>>> import numpy as np
>>> np.set_printoptions(precision=1, suppress=True, linewidth=200)
>>> def rd(a):
...     return np.round(a, 1) + 0
... 
>>> m1 = np.load("run0.npy")
>>> m1
array([[ 0.5, -0.8, -0.7],
       [ 0.9, -1. ,  0.9],
       [-0.3, -1.7, -0.4],
       [ 0.2,  0.5,  1.5],
       [ 1. ,  1.1, -1.2],
       [-0.5,  0.1,  0.3],
       [ 0.8,  0.8,  0.4],
       [ 0.3, -0.7,  0.2],
       [ 0.9,  0. , -0.1],
       [ 3.5,  4. , -2. ],
       [-0.8, -0.6, -0.4],
       [-0.3, -0.7, -1.9],
       [ 1. ,  0.3,  1.4],
       [-1.5, -1.3, -0.9],
       [-0.2,  0.2,  0.1],
       [ 0.9,  1.3, -0.6],
       [-0.7,  0. ,  1.4],
       [ 0.5, -0.2, -1.6],
       [-0.6, -0.9, -1.6],
       [ 1.5, -0.2,  1.2],
       [-0.1, -0.6,  1.2],
       [ 0.8, -0.8, -1.5],
       [ 0.7,  1.5, -0.2],
       [-0.3, -0.5,  0.2],
       [ 2.3, -0.7, -0.4],
       [-0.1,  0.6,  0. ],
       [ 0.4,  1.9,  0. ],
       [-2.1, -1.4, -1.8],
       [-0.8, -0.6, -1.8],
       [ 1.3,  2. , -1.5],
       [-1.2,  0.4,  1.8],
       [ 2. ,  0. , -0.4],
       [-0.1, -0.6, -0.1],
       [-0.6, -1. , -0.7],
       [ 0.9,  0.6, -1.6],
       [-1.2,  1.4, -1.9],
       [-0.2, -0.1,  2.2]])
>>> other = np.c_[m1[:, :1] @ np.array([[1]]), np.array([0, 0, 1, 0, -1, 2, 0, -2, 1, -2, -2, 1, 1, 1, -1, 1, 1, 0, 2, -2, 0, 2, 1, 1, 2, 1, -2, -1, -1, -1, 2, 2, 2, 1, 0, -1, 0])]
>>> other
array([[ 0.5,  0. ],
       [ 0.9,  0. ],
       [-0.3,  1. ],
       [ 0.2,  0. ],
       [ 1. , -1. ],
       [-0.5,  2. ],
       [ 0.8,  0. ],
       [ 0.3, -2. ],
       [ 0.9,  1. ],
       [ 3.5, -2. ],
       [-0.8, -2. ],
       [-0.3,  1. ],
       [ 1. ,  1. ],
       [-1.5,  1. ],
       [-0.2, -1. ],
       [ 0.9,  1. ],
       [-0.7,  1. ],
       [ 0.5,  0. ],
       [-0.6,  2. ],
       [ 1.5, -2. ],
       [-0.1,  0. ],
       [ 0.8,  2. ],
       [ 0.7,  1. ],
       [-0.3,  1. ],
       [ 2.3,  2. ],
       [-0.1,  1. ],
       [ 0.4, -2. ],
       [-2.1, -1. ],
       [-0.8, -1. ],
       [ 1.3, -1. ],
       [-1.2,  2. ],
       [ 2. ,  2. ],
       [-0.1,  2. ],
       [-0.6,  1. ],
       [ 0.9,  0. ],
       [-1.2, -1. ],
       [-0.2,  0. ]])
>>> rd(np.linalg.norm(other - m1 @ np.linalg.lstsq(m1, other)[0], axis=0))
array([0. , 7.5])
>>> rd(np.linalg.norm(np.linalg.qr(m1)[0].T @ other, axis=0) ** 2 / ((other ** 2).sum(axis=0) + 1e-12))
array([1. , 0.1])
>>> G = np.cov(m1, rowvar=False)
>>> rd(np.linalg.eigvalsh(G)[::-1])
array([1.9, 1.3, 0.6])
>>> rd(m1.std(axis=0))
array([1.1, 1.1, 1.2])
>>> rd(np.corrcoef(m1.T))
array([[ 1. ,  0.5,  0. ],
       [ 0.5,  1. , -0.1],
       [ 0. , -0.1,  1. ]])
>>> Ac = (m1 - m1.mean(axis=0)) / m1.std(axis=0)
>>> np.argwhere(np.abs(Ac) > 2)
array([[ 9,  0],
       [ 9,  1],
       [27,  0],
       [36,  2]])
>>> coef = np.linalg.lstsq(np.delete(Ac, 2, axis=1), Ac[:, 2])[0]
>>> rd(coef)
array([ 0. , -0.1])
>>> print(rd(1 - np.var(Ac[:, 2] - np.delete(Ac, 2, axis=1) @ coef)))
0.0
>>> f = np.array([8, -6, -8])
>>> rd(np.correlate(m1[8], m1[31], "full"))
array([-0.4,  0. ,  1.8,  0. , -0.2])
>>> print(rd(np.polyval(f, m1[8])))
[-6.9 -8.  -7.3]
>>> W = np.array([[3, -2], [-5, 5], [7, 4]])
>>> coef = np.array([0, 3])
>>> act = np.maximum(m1 @ W + coef, 0)
>>> (act > 0).astype(int)
array([[1, 0],
       [1, 0],
       [1, 0],
       [1, 1],
       [0, 1],
       [1, 1],
       [1, 1],
       [1, 0],
       [1, 1],
       [0, 1],
       [0, 0],
       [0, 0],
       [1, 1],
       [0, 0],
       [0, 1],
       [0, 1],
       [1, 1],
       [0, 0],
       [0, 0],
       [1, 1],
       [1, 1],
       [0, 0],
       [0, 1],
       [1, 1],
       [1, 0],
       [0, 1],
       [0, 1],
       [0, 0],
       [0, 0],
       [0, 1],
       [1, 1],
       [1, 0],
       [1, 0],
       [0, 0],
       [0, 0],
       [0, 1],
       [1, 1]])
>>> C = np.array([[6, -9, 8], [7, 3, -5]])
>>> print(W @ C)
[[  4 -33  34]
 [  5  60 -65]
 [ 70 -51  36]]
>>> (act @ C).round(6).argmax(axis=1)
array([2, 2, 2, 0, 0, 0, 0, 2, 0, 0, 0, 0, 0, 0, 0, 0, 0, 0, 0, 0, 0, 0, 0, 0, 2, 0, 0, 0, 0, 0, 0, 2, 2, 0, 0, 0, 0])
>>> X = np.load("mat.npy")
>>> X
array([[ -6,   5,  -4,  -3,   6,   3,  -4],
       [  1,  -5,  -8,  -2,  10,   5,  -5],
       [  2,   1,  -6,  -5,  16,   8,  -7],
       [  2,  -1,   2,  -6,  14,   7,  -7],
       [  7,   8,  -1,  -8, -12,  -6,   9],
       [  4,  -5,  -7,   3, -18,  -9,  -3]])
>>> other = np.array([[-2, -4, -4],
...     [3, -3, 5],
...     [0, -1, -3],
...     [-2, 2, 0],
...     [4, 0, -2],
...     [0, -4, -1],
...     [-2, 3, 3]])
>>> np.linalg.matrix_rank(np.vstack([X, other.T]))
np.int64(7)
>>> X @ other
array([[ 65, -17,  34],
       [ 37, -20, -45],
       [ 87, -68, -46],
       [ 75, -68, -75],
       [-40, -16,  72],
       [-95,  39,  16]])
>>> np.einsum("ik,kj->ij", X, other)
array([[ 65, -17,  34],
       [ 37, -20, -45],
       [ 87, -68, -46],
       [ 75, -68, -75],
       [-40, -16,  72],
       [-95,  39,  16]])
>>> Uu, sigma = np.linalg.svd(X)
Traceback (most recent call last):
  File "<python-input-34>", line 1, in <module>
    Uu, sigma = np.linalg.svd(X)
    ^^^^^^^^^
ValueError: too many values to unpack (expected 2)
>>> Uu, sigma, vt = np.linalg.svd(X, full_matrices=False)
>>> (sigma > 1e-8).sum()
np.int64(6)
>>> np.abs(Uu[:, 0]).round(6).argmax()
np.int64(2)
>>> rd(np.abs(vt[0]))
array([0.1, 0. , 0.1, 0.1, 0.8, 0.4, 0.3])
>>> rd(sigma / sigma[0])
array([1. , 0.4, 0.4, 0.2, 0.1, 0.1])
>>> W = np.array([[-1, -2, 1, -1, -2, 1],
...     [-1, 1, 2, 1, -2, 1],
...     [-2, -1, -2, 2, -1, 0],
...     [2, -2, -2, -1, 1, 2],
...     [0, 1, -2, 1, -1, 1],
...     [0, 1, 0, 0, 1, 1],
...     [-2, 1, 2, 1, -1, 2]])
>>> coef = np.array([2, 1, 0, 1, 2, 2])
>>> act = np.maximum(X @ W + coef, 0)
>>> act
array([[13, 33,  0,  9,  6,  0],
       [28, 16,  0,  0, 16,  0],
       [15, 31,  0,  2,  0,  5],
       [ 0, 20,  0, 15,  0,  0],
       [ 0,  3, 83,  5,  0,  1],
       [29,  0, 32,  0, 26,  0]])
>>> np.linalg.matrix_rank(act)
np.int64(6)
>>> C = np.array([[4, 7], [4, 4], [1, 5], [4, 4], [4, 2], [1, 2]])
>>> (act @ C).round(6).argmax(axis=1)
array([1, 1, 1, 0, 1, 1])
>>> W @ C
array([[-22, -16],
       [ -1,   9],
       [-10, -22],
       [  0,  -2],
       [  3,  -2],
       [  9,   8],
       [  0,   6]])
>>> print(act @ C)
[[244 271]
 [240 292]
 [197 247]
 [140 140]
 [116 449]
 [252 415]]
>>> rng = np.random.default_rng(260)
>>> lab = rng.permutation(6)
>>> other = act[:, lab] * rng.choice([-1, 1], 6)
>>> other
array([[  6,   0,  -9,  33,  13,   0],
       [ 16,   0,   0,  16,  28,   0],
       [  0,   0,  -2,  31,  15,   5],
       [  0,   0, -15,  20,   0,   0],
       [  0, -83,  -5,   3,   0,   1],
       [ 26, -32,   0,   0,  29,   0]])
>>> Uu, _, vt = np.linalg.svd(act.T @ other)
>>> rd(np.linalg.lstsq(act, other)[0])
array([[ 0.,  0.,  0.,  0.,  1.,  0.],
       [ 0.,  0.,  0.,  1.,  0.,  0.],
       [ 0., -1.,  0.,  0.,  0.,  0.],
       [ 0.,  0., -1.,  0.,  0.,  0.],
       [ 1.,  0.,  0.,  0.,  0.,  0.],
       [ 0.,  0.,  0.,  0.,  0.,  1.]])
>>> lab
array([4, 2, 3, 1, 0, 5])
>>> J = np.loadtxt("out5.csv", delimiter=",")
>>> print(J)
[[0. 1. 0. 0. 0.]
 [0. 0. 0. 0. 1.]
 [0. 0. 0. 1. 0.]
 [0. 0. 1. 0. 0.]
 [1. 0. 0. 0. 0.]]
>>> Q, evecs = np.linalg.qr(J[:, :1])[0], np.linalg.qr(J[:, 1:])[0]
>>> sigma = np.linalg.svd(Q.T @ evecs, compute_uv=False)
>>> np.degrees(np.arccos(sigma.clip(0, 1)))
array([90.])
>>> (sigma > 0.9).sum()
np.int64(0)
>>> sigma
array([0.])
>>> K = np.load("test10.npy")
>>> print(K)
[[ -1  -2   3]
 [ -2  -4   6]
 [  0   0   0]
 [ -5 -10  15]
 [  0   0   0]]
>>> # row 4 repeats row 2
>>> G = K.T @ K
>>> np.allclose(G, G.T)
True
>>> rd(np.linalg.eigvalsh(G)[::-1])
array([420.,   0.,   0.])
>>> np.diag(G)
array([ 30, 120, 270])
>>> F = np.load("a.npy")
>>> F
array([[0., 0., 0., 0.],
       [0., 0., 0., 0.],
       [0., 0., 0., 1.],
       [0., 0., 1., 0.]])
>>> T = np.stack([F, -3 * F, F[::-1]])
>>> (T @ F.T).shape
(3, 4, 4)
>>> print(np.linalg.matrix_rank(T))
[2 2 2]
>>> rd(np.linalg.det(T))
array([0., 0., 0.])
>>> T.sum(axis=0)
array([[ 0.,  0.,  1.,  0.],
       [ 0.,  0.,  0.,  1.],
       [ 0.,  0.,  0., -2.],
       [ 0.,  0., -2.,  0.]])
